$ python3 -q
>>> import numpy as np
>>> np.set_printoptions(precision=2, suppress=True, linewidth=140, sign=" ")
>>> M = np.load("data.npy")
>>> M
array([[ 4.48, -2.51,  5.62],
       [ 5.1 , -4.97,  3.7 ],
       [-1.24,  1.52,  1.75],
       [-2.72,  2.98,  1.23],
       [-2.78,  3.68,  1.95],
       [ 1.31, -3.42, -0.19],
       [ 4.68, -4.77,  3.29],
       [-0.52,  0.59,  1.74],
       [ 0.33,  0.8 ,  3.25],
       [ 1.13, -1.91,  1.3 ],
       [-4.88,  1.1 , -4.2 ],
       [-1.88,  3.04,  2.56],
       [-0.88, -1.09, -0.76],
       [-0.06,  1.6 ,  3.62],
       [-1.16, -0.77, -0.81],
       [ 2.51, -1.13,  4.28],
       [-6.12,  3.21, -3.6 ],
       [-1.43, -0.57, -0.98],
       [-1.24,  2.89,  3.34],
       [-8.64,  4.31, -6.09],
       [-4.23,  3.35, -0.59],
       [ 2.96,  1.34,  7.84],
       [-0.83, -0.66, -0.19]])
>>> x = np.array([0, 3, -3])
>>> rhs = M @ x
>>> np.round(np.linalg.lstsq(M, rhs)[0], 2) + 0
array([ 0.,  3., -3.])
>>> np.round(np.linalg.pinv(M) @ M, 2) + 0
array([[ 1.,  0.,  0.],
       [ 0.,  1.,  0.],
       [ 0.,  0.,  1.]])
>>> np.round(np.linalg.solve(M.T @ M, M.T @ rhs), 2) + 0
array([ 0.,  3., -3.])
>>> rng = np.random.default_rng(475)
>>> rhs = rhs + 0.1 * rng.normal(size=23)
>>> rhs
array([-24.36, -26.07,  -0.55,   5.34,   5.23,  -9.59, -24.28,  -3.4 ,  -7.36,  -9.6 ,  15.88,   1.48,  -1.02,  -6.22,   0.13, -16.41,
        20.42,   1.22,  -1.25,  31.13,  11.81, -19.4 ,  -1.45])
>>> coef, *_ = np.linalg.lstsq(M, rhs)
>>> [round(float(np.linalg.norm(np.linalg.solve(M.T @ M + lam * np.eye(3), M.T @ rhs))), 2) for lam in (0, 1, 10, 100)]
[4.25, 4.1, 3.4, 2.52]
>>> np.round(M.T @ (rhs - M @ coef), 2) + 0
array([ 0.,  0.,  0.])
